$ python3 -q
>>> import numpy as np
>>> np.set_printoptions(suppress=True, linewidth=140)
>>> W0 = np.loadtxt("x.csv", delimiter=",")
>>> print(W0)
[[ 3.    1.    0.4 ]
 [-3.17 -1.2   1.7 ]
 [ 3.64  1.2  -0.8 ]
 [ 1.47  0.4   0.7 ]
 [-5.53 -2.    1.2 ]
 [ 0.27  0.2   0.3 ]
 [ 2.58  0.7   0.5 ]
 [ 0.84  0.2  -1.7 ]
 [-0.62 -0.1  -1.  ]
 [-1.41 -0.6   0.2 ]
 [ 4.42  1.3   0.6 ]
 [ 1.35  0.5   1.8 ]
 [-1.76 -0.5  -0.6 ]
 [-1.67 -0.5   0.1 ]
 [ 0.56  0.2  -0.6 ]
 [-4.98 -1.8  -0.2 ]
 [ 1.09  0.4   0.6 ]
 [-1.18 -0.3   0.5 ]
 [-1.84 -0.6  -1.8 ]
 [-0.44 -0.1  -0.2 ]]
>>> Xs = (W0 - W0.mean(axis=0)) / W0.std(axis=0)
>>> print(np.argwhere(np.abs(Xs) > 2))
[[4 0]
 [4 1]]
>>> print(np.round(Xs.std(axis=0), 2))
[1. 1. 1.]
>>> beta = np.linalg.lstsq(np.delete(Xs, 0, axis=1), Xs[:, 0])[0]
>>> print(np.round(1 - np.var(Xs[:, 0] - np.delete(Xs, 0, axis=1) @ beta), 2))
0.99
>>> left, sigma, Vt = np.linalg.svd(W0)
>>> print(np.argmax(sigma[:-1] / (sigma[1:] + 1e-6)) + 1)
2
>>> A2 = left[:, :2] @ np.diag(sigma[:2]) @ Vt[:2]
>>> print(round(float(np.abs(W0 - A2).max()), 2))
0.15
>>> print(np.linalg.matrix_rank(W0, rtol=0.05))
2
>>> print(round(np.linalg.norm(W0 - A2) / np.linalg.norm(W0), 2))
0.03
>>> print(round(np.linalg.norm(W0 - A2, 2), 2), np.round(sigma[2], 2))
0.41 0.41
>>> K = np.load("a.npy")
>>> print(K)
[[-3.  3.]
 [-6.  6.]]
>>> print(K @ K)
[[ -9.   9.]
 [-18.  18.]]
>>> print(np.allclose(K, K.T))
False
>>> print(round(np.linalg.det(K), 2))
0.0
>>> print(np.round(np.linalg.matrix_power(K, 4), 2))
[[ -81.   81.]
 [-162.  162.]]
>>> print((K + K.T) / 2)
[[-3.  -1.5]
 [-1.5  6. ]]
>>> arr = np.load("sample7.npy")
>>> print(arr)
[[1 4 3 4]
 [4 1 4 3]
 [3 4 1 4]
 [4 3 4 1]]
>>> A2 = arr / np.sqrt((arr ** 2).mean(axis=1, keepdims=True))
>>> print(arr - arr.mean(axis=1, keepdims=True))
[[-2.  1.  0.  1.]
 [ 1. -2.  1.  0.]
 [ 0.  1. -2.  1.]
 [ 1.  0.  1. -2.]]
>>> print(A2[0].round(2))
[0.31 1.23 0.93 1.23]
>>> print(np.linalg.matrix_rank(arr - arr.mean(axis=1, keepdims=True)))
3
>>> q, Rm = np.linalg.qr(arr)
>>> print(np.round(q.T @ q, 2) + 0)
[[1. 0. 0. 0.]
 [0. 1. 0. 0.]
 [0. 0. 1. 0.]
 [0. 0. 0. 1.]]
>>> print(round(np.trace(q @ q.T), 2))
4.0
>>> print(q.round(2))
[[-0.15  0.77  0.58 -0.22]
 [-0.62 -0.49  0.28 -0.55]
 [-0.46  0.41 -0.76 -0.22]
 [-0.62 -0.01  0.15  0.77]]
>>> print(Rm.round(2))
[[-6.48 -4.94 -5.86 -4.94]
 [ 0.    4.2   0.73  3.24]
 [ 0.    0.    2.66  0.26]
 [ 0.    0.    0.   -2.65]]
>>> print(round(float(np.trace(np.linalg.pinv(K) @ K)), 2))
1.0
>>> print(np.linalg.lstsq(K[:-1].T, K[-1])[2])
1
>>> print(np.abs(np.diag(np.linalg.qr(K)[1])) > 1e-9)
[ True False]
>>> print(round(float(np.linalg.det(arr[::-1])), 2))
-192.0
>>> print(np.einsum("ij,ji->", arr, arr))
168
>>> print(np.kron(np.eye(2, dtype=int), arr))
[[1 4 3 4 0 0 0 0]
 [4 1 4 3 0 0 0 0]
 [3 4 1 4 0 0 0 0]
 [4 3 4 1 0 0 0 0]
 [0 0 0 0 1 4 3 4]
 [0 0 0 0 4 1 4 3]
 [0 0 0 0 3 4 1 4]
 [0 0 0 0 4 3 4 1]]
>>> print(round(np.linalg.det(2 * arr), 2), np.round(np.linalg.det(arr), 2))
-3072.0 -192.0
>>> print(round(np.linalg.eigvals(arr).sum().real, 2))
4.0
>>> print(np.round(np.linalg.det(arr.T), 2))
-192.0
